$ python3 -q
>>> import numpy as np
>>> np.set_printoptions(precision=1, suppress=True, linewidth=200)
>>> F = np.loadtxt("layer18.csv", delimiter=",")
>>> print(F)
[[ 0. -7.  0.  6.  0.  8. -9.  1. -8.  8.  0.]
 [ 0.  0.  0.  5. -2.  6.  8.  4.  8.  1.  7.]
 [ 0.  0.  0. -4.  5.  5. -4.  0. -3.  5.  3.]
 [ 0.  0.  0.  0.  3. -1.  7.  7.  3.  7. -2.]
 [ 0.  0.  0.  0.  0.  7.  2.  8. -6. -1.  0.]
 [ 0.  0.  0.  0.  0.  0.  4.  9.  2.  4. -8.]
 [ 0.  0.  0.  0.  0.  0.  0.  1. -4. -3.  1.]
 [ 0.  0.  0.  0.  0.  0.  0.  0.  0.  3.  8.]
 [ 0.  0.  0.  0.  0.  0.  0.  0.  0.  1. -1.]
 [ 0.  0.  0.  0.  0.  0.  0.  0.  0.  0.  1.]
 [ 0.  0.  0.  0.  0.  0.  0.  0.  0.  0.  0.]]
>>> def softmax(z):
...     e = np.exp(z - z.max(axis=-1, keepdims=True))
...     return e / e.sum(axis=-1, keepdims=True)
... 
>>> print(np.round(softmax(10 * F[8]), 1) + 0)
[0. 0. 0. 0. 0. 0. 0. 0. 0. 1. 0.]
>>> print(softmax(F).sum(axis=1))
[1. 1. 1. 1. 1. 1. 1. 1. 1. 1. 1.]
>>> S = F @ F.T / np.sqrt(11)
>>> print(np.round(softmax(S + np.triu(np.full(S.shape, -np.inf), 1)), 1) + 0)
[[1.  0.  0.  0.  0.  0.  0.  0.  0.  0.  0. ]
 [0.  1.  0.  0.  0.  0.  0.  0.  0.  0.  0. ]
 [0.1 0.  0.9 0.  0.  0.  0.  0.  0.  0.  0. ]
 [0.  0.  0.  1.  0.  0.  0.  0.  0.  0.  0. ]
 [0.  0.  0.  0.  1.  0.  0.  0.  0.  0.  0. ]
 [0.  0.  0.  0.  0.  1.  0.  0.  0.  0.  0. ]
 [0.  0.  0.  0.  0.9 0.  0.1 0.  0.  0.  0. ]
 [0.  0.  0.  0.  0.  0.  0.  1.  0.  0.  0. ]
 [0.2 0.  0.  0.2 0.  0.5 0.  0.  0.  0.  0. ]
 [0.  0.3 0.1 0.  0.  0.  0.  0.4 0.  0.  0. ]
 [0.1 0.1 0.1 0.1 0.1 0.1 0.1 0.1 0.1 0.1 0.1]]
>>> print(softmax(S)[8] @ F)
[ 0.  -1.1  0.   0.9  0.8  1.3  2.1  6.5  0.3  5.  -4.6]
